>>> import numpy as np
>>> import numpy.linalg as la
>>> np.set_printoptions(precision=2, suppress=True, linewidth=140)
>>> def rnd(a):
...     return np.round(a, 2) + 0
... 
>>> mat = np.loadtxt("mat.csv", delimiter=",")
>>> print(mat)
[[-12.  -2.  12. -11.  14.   1.  -3.]
 [ -2.  14.   1.   7.   2.   8.  -6.]
 [ 12.   1.   4. -11.  -9. -14.   5.]
 [-11.   7. -11.  -8.   8.   0.  13.]
 [ 14.   2.  -9.   8. -18.   0.  15.]
 [  1.   8. -14.   0.   0.   2.  -6.]
 [ -3.  -6.   5.  13.  15.  -6. -10.]]
>>> # equal to its transpose
>>> f = np.array([0, -3])
>>> print(np.polyval(f, mat[0]))
[-3. -3. -3. -3. -3. -3. -3.]
>>> print(np.convolve(mat[0], f))
[  0.  36.   6. -36.  33. -42.  -3.   9.]
>>> print(np.cross(mat[0, :3], mat[1, :3]))
[-170.  -12. -172.]
>>> print(rnd(la.eigvalsh(mat).min()))
-42.28
>>> m1 = np.loadtxt("case6.csv", delimiter=",")
>>> print(m1)
[[ 0.  0.  0.]
 [ 0.  0.  0.]
 [-1.  3. -1.]
 [ 0.  0.  0.]
 [ 0.  3. -3.]
 [ 0.  2.  1.]
 [ 0.  2.  1.]
 [ 0.  0.  0.]
 [ 0.  0.  0.]
 [-1.  3. -1.]
 [ 1.  2. -1.]
 [ 0.  0.  0.]
 [ 1.  0. -2.]
 [ 0.  2.  1.]
 [ 1.  0. -2.]
 [ 0.  0.  0.]
 [ 1.  0. -2.]
 [-1.  3. -1.]
 [ 0.  5. -2.]
 [ 0.  0.  0.]
 [ 0.  2.  1.]]
>>> idx = m1[:, 2] > np.median(m1[:, 2])
>>> f = m1[idx].mean(axis=0) - m1[~idx].mean(axis=0)
>>> print(rnd(f))
[-0.06  0.88  1.88]
>>> print(np.argsort(-np.abs(f).round(6), kind="stable"))
[2 1 0]
>>> print(idx.astype(int))
[0 0 0 0 0 1 1 0 0 0 0 0 0 1 0 0 0 0 0 0 1]
>>> print(((m1 - m1.mean(axis=0)) @ f > 0).astype(int))
[0 0 1 0 0 1 1 0 0 1 0 0 0 1 0 0 0 1 1 0 1]
>>> out = np.c_[m1[:, :1] @ np.array([[-4]]), np.array([1, 0, 2, 3, 1, 0, 3, 1, 0, 0, 2, 0, 0, 3, 2, 0, 1, 0, 3, 1, 3])]
>>> print(out)
[[ 0.  1.]
 [ 0.  0.]
 [ 4.  2.]
 [ 0.  3.]
 [ 0.  1.]
 [ 0.  0.]
 [ 0.  3.]
 [ 0.  1.]
 [ 0.  0.]
 [ 4.  0.]
 [-4.  2.]
 [ 0.  0.]
 [-4.  0.]
 [ 0.  3.]
 [-4.  2.]
 [ 0.  0.]
 [-4.  1.]
 [ 4.  0.]
 [ 0.  3.]
 [ 0.  1.]
 [ 0.  3.]]
>>> print(rnd(la.norm(out - m1 @ la.lstsq(m1, out)[0], axis=0)))
[0.   4.96]
>>> vec = np.array([-5, 1])
>>> rhs = out @ vec
>>> coef, lr = np.zeros(2), 1 / la.norm(out, 2) ** 2
>>> for i in range(30):
...     coef -= lr * out.T @ (out @ coef - rhs)
...     if i % 5 == 0: print(i, round(la.norm(out @ coef - rhs), 2))
... 
0 0.5
5 0.01
10 0.0
15 0.0
20 0.0
25 0.0
>>> print(rnd(la.cond(out)))
1.39
>>> Xc = m1 - m1.mean(axis=0)
>>> left, s, Vh = la.svd(Xc, full_matrices=False)
>>> print(np.searchsorted(np.cumsum(s ** 2) / (s ** 2).sum(), 0.9) + 1)
2
>>> print(la.matrix_rank(Xc))
3
>>> J = np.loadtxt("data.csv", delimiter=",")
>>> print(J)
[[-3.  9. -3.  5.  9. -4. -5.]
 [-7. -7. -3.  3.  1. -4.  4.]
 [-8.  6.  0. -4. -1. -8. -4.]
 [-8.  6.  0. -4. -1. -8. -4.]
 [ 9. -6. -8.  6.  5.  4.  7.]
 [ 3.  9.  2. -4. -3. -5. -5.]
 [ 9.  0.  4.  0. -5.  9. -9.]]
>>> left, s, Vh = la.svd(J)
>>> print(np.argmax(s[:-1] / (s[1:] + 1e-6)) + 1)
6
>>> out = left[:, :6] @ np.diag(s[:6]) @ Vh[:6]
>>> print(la.matrix_rank(J, rtol=0.05))
6
>>> print(rnd(np.abs(J - out).max()))
0.0
>>> print(rnd(la.norm(J - out, 2)), rnd(s[6]))
0.0 0.0
>>> left, s, Vh = la.svd(J)
>>> evecs = Vh[:(s > 1e-8).sum()]
>>> rng = np.random.default_rng(391)
>>> vec = J[3] + 4 * J[0] + rng.integers(2) * np.eye(7)[6]
>>> print(vec)
[-20.  42. -12.  16.  35. -24. -24.]
>>> print(la.matrix_rank(np.vstack([J, vec])))
6
>>> print(np.allclose(evecs.T @ evecs @ vec, vec))
True
>>> W0 = np.loadtxt("dump.csv", delimiter=",")
>>> print(W0)
[[-6.  3.  2. -1.]
 [ 6.  6. -2. -2.]
 [ 4. -2.  2. -1.]
 [-4. -4. -2. -2.]]
>>> O, Rm = la.qr(W0)
>>> print(np.trace(O @ O.T))
4.0
>>> print(np.allclose(Rm.T @ Rm, W0.T @ W0))
True
>>> print(rnd(np.abs(np.diag(Rm))))
[10.2   7.65  3.92  2.94]
>>> print(rnd(abs(Rm[0, 0])), rnd(la.norm(W0[:, 0])))
10.2 10.2
